% python3 -q
>>> import numpy as np
>>> np.set_printoptions(precision=2, suppress=True, linewidth=200)
>>> rd = lambda a: np.round(a, 2) + 0
>>> E = np.load("layer4.npy")
>>> E
array([[ 1.6, -0.5,  1.2, -0.2],
       [-1.5,  0.9,  0.9,  1.7],
       [ 0. ,  1.4,  5.1,  1.6],
       [ 2.8, -1. ,  1.5, -0.2]])
>>> np.argsort(-np.linalg.norm(E, axis=0).round(6), kind="stable")[:3]
array([2, 0, 3])
>>> rd(np.linalg.norm(E, 2) / np.linalg.norm(E))
np.float64(0.82)
>>> out = E / np.linalg.norm(E, axis=1, keepdims=True)
>>> C2 = out @ out.T
>>> np.argwhere(np.triu(np.abs(C2) > 0.95, 1))
array([[0, 3]])
>>> x = np.array([3, 3, 0, 1])
>>> a = np.maximum(E @ x, 0)
>>> np.flatnonzero(a > 1e-9)
array([0, 2, 3])
>>> rd(np.maximum(E @ x, 0) - np.maximum(-E @ x, 0))
array([ 3.1, -0.1,  5.8,  5.2])
>>> E * (a > 1e-9)[:, None]
array([[ 1.6, -0.5,  1.2, -0.2],
       [-0. ,  0. ,  0. ,  0. ],
       [ 0. ,  1.4,  5.1,  1.6],
       [ 2.8, -1. ,  1.5, -0.2]])
>>> rd(np.linalg.det(E))
np.float64(-0.63)
>>> np.allclose(E @ E.T, E.T @ E)
False
>>> rd(np.trace(E))
np.float64(7.4)
>>> np.allclose(E, E.T)
False
>>> rd((E + E.T) / 2)
array([[ 1.6 , -1.  ,  0.6 ,  1.3 ],
       [-1.  ,  0.9 ,  1.15,  0.35],
       [ 0.6 ,  1.15,  5.1 ,  1.55],
       [ 1.3 ,  0.35,  1.55, -0.2 ]])
>>> q, V = np.linalg.qr(E[:, :2])[0], np.linalg.qr(E[:, 2:])[0]
>>> sig = np.linalg.svd(q.T @ V, compute_uv=False)
>>> rd(np.degrees(np.arccos(sig.clip(0, 1))))
array([ 1.38, 33.44])
>>> (sig > 0.9).sum()
np.int64(1)
>>> f = np.array([3, 2, 1]) + 0.5
>>> X = np.eye(3) - 2 * np.outer(f, f) / (f @ f)
>>> rd(X)
array([[-0.18, -0.84, -0.51],
       [-0.84,  0.4 , -0.36],
       [-0.51, -0.36,  0.78]])
>>> rd(np.linalg.norm(X))
np.float64(1.73)
>>> rd(np.abs(X).max())
np.float64(0.84)
>>> rd(X.sum(axis=1))
array([-1.53, -0.81, -0.08])
>>> rd(np.linalg.svd(X, compute_uv=False))
array([1., 1., 1.])
>>> arr = np.array([[-1, 0, 1], [2, 3, 4], [5, 6, 7]])
>>> f, v = arr[1], arr[2]
>>> f @ f
np.int64(29)
>>> p = (f @ v) / (f @ f) * f
>>> rd(p)
array([3.86, 5.79, 7.72])
>>> np.outer(f, v)
array([[10, 12, 14],
       [15, 18, 21],
       [20, 24, 28]])
>>> rd((v - p) @ f)
np.float64(0.0)
>>> rd(np.linalg.norm(f + v) ** 2 + np.linalg.norm(f - v) ** 2)
np.float64(278.0)
>>> np.linalg.matrix_rank(np.outer(f, v))
np.int64(1)
>>> f = np.array([0, 1, 2])
>>> np.cross(arr[2, :3], arr[0, :3])
array([  6, -12,   6])
>>> np.correlate(arr[2], arr[0], "full")
array([ 5,  6,  2, -6, -7])
>>> rd(np.linalg.det(2 * arr)), rd(np.linalg.det(arr))
(np.float64(0.0), np.float64(0.0))
>>> rd(np.linalg.det(arr.T))
np.float64(0.0)
>>> rd(np.linalg.det(arr[::-1]))
np.float64(0.0)
